>>> import numpy as np
>>> np.set_printoptions(precision=2, suppress=True, linewidth=100, legacy="1.25")
>>> f = np.array([7, 1, 5, -9, 1, -7, -4, -8, -5, 9, 2])
>>> arr = np.array([np.roll(f, i) for i in range(11)])
>>> print(arr)
[[ 7  1  5 -9  1 -7 -4 -8 -5  9  2]
 [ 2  7  1  5 -9  1 -7 -4 -8 -5  9]
 [ 9  2  7  1  5 -9  1 -7 -4 -8 -5]
 [-5  9  2  7  1  5 -9  1 -7 -4 -8]
 [-8 -5  9  2  7  1  5 -9  1 -7 -4]
 [-4 -8 -5  9  2  7  1  5 -9  1 -7]
 [-7 -4 -8 -5  9  2  7  1  5 -9  1]
 [ 1 -7 -4 -8 -5  9  2  7  1  5 -9]
 [-9  1 -7 -4 -8 -5  9  2  7  1  5]
 [ 5 -9  1 -7 -4 -8 -5  9  2  7  1]
 [ 1  5 -9  1 -7 -4 -8 -5  9  2  7]]
>>> out = np.linalg.invert(arr)
Traceback (most recent call last):
  File "<python-input-5>", line 1, in <module>
    out = np.linalg.invert(arr)
          ^^^^^^^^^^^^^^^^
AttributeError: module 'numpy.linalg' has no attribute 'invert'
>>> out = np.linalg.inv(arr)
>>> print(np.round(np.linalg.det(arr) * np.linalg.det(out), 2))
1.0
>>> print(np.round(np.linalg.cond(arr), 2))
4.07
>>> print((np.abs(out) > 1e-9).astype(int))
[[1 1 1 1 1 1 1 1 1 1 1]
 [1 1 1 1 1 1 1 1 1 1 1]
 [1 1 1 1 1 1 1 1 1 1 1]
 [1 1 1 1 1 1 1 1 1 1 1]
 [1 1 1 1 1 1 1 1 1 1 1]
 [1 1 1 1 1 1 1 1 1 1 1]
 [1 1 1 1 1 1 1 1 1 1 1]
 [1 1 1 1 1 1 1 1 1 1 1]
 [1 1 1 1 1 1 1 1 1 1 1]
 [1 1 1 1 1 1 1 1 1 1 1]
 [1 1 1 1 1 1 1 1 1 1 1]]
>>> print(np.allclose(out, arr.T))
False
>>> print(out.round(2) + 0)
[[-0.02  0.    0.03 -0.04 -0.04 -0.01 -0.01  0.02 -0.04 -0.02  0.  ]
 [ 0.   -0.02  0.    0.03 -0.04 -0.04 -0.01 -0.01  0.02 -0.04 -0.02]
 [-0.02  0.   -0.02  0.    0.03 -0.04 -0.04 -0.01 -0.01  0.02 -0.04]
 [-0.04 -0.02  0.   -0.02  0.    0.03 -0.04 -0.04 -0.01 -0.01  0.02]
 [ 0.02 -0.04 -0.02  0.   -0.02  0.    0.03 -0.04 -0.04 -0.01 -0.01]
 [-0.01  0.02 -0.04 -0.02  0.   -0.02  0.    0.03 -0.04 -0.04 -0.01]
 [-0.01 -0.01  0.02 -0.04 -0.02  0.   -0.02  0.    0.03 -0.04 -0.04]
 [-0.04 -0.01 -0.01  0.02 -0.04 -0.02  0.   -0.02  0.    0.03 -0.04]
 [-0.04 -0.04 -0.01 -0.01  0.02 -0.04 -0.02  0.   -0.02  0.    0.03]
 [ 0.03 -0.04 -0.04 -0.01 -0.01  0.02 -0.04 -0.02  0.   -0.02  0.  ]
 [ 0.    0.03 -0.04 -0.04 -0.01 -0.01  0.02 -0.04 -0.02  0.   -0.02]]
>>> print(np.round(arr @ out, 2) + 0)
[[1. 0. 0. 0. 0. 0. 0. 0. 0. 0. 0.]
 [0. 1. 0. 0. 0. 0. 0. 0. 0. 0. 0.]
 [0. 0. 1. 0. 0. 0. 0. 0. 0. 0. 0.]
 [0. 0. 0. 1. 0. 0. 0. 0. 0. 0. 0.]
 [0. 0. 0. 0. 1. 0. 0. 0. 0. 0. 0.]
 [0. 0. 0. 0. 0. 1. 0. 0. 0. 0. 0.]
 [0. 0. 0. 0. 0. 0. 1. 0. 0. 0. 0.]
 [0. 0. 0. 0. 0. 0. 0. 1. 0. 0. 0.]
 [0. 0. 0. 0. 0. 0. 0. 0. 1. 0. 0.]
 [0. 0. 0. 0. 0. 0. 0. 0. 0. 1. 0.]
 [0. 0. 0. 0. 0. 0. 0. 0. 0. 0. 1.]]
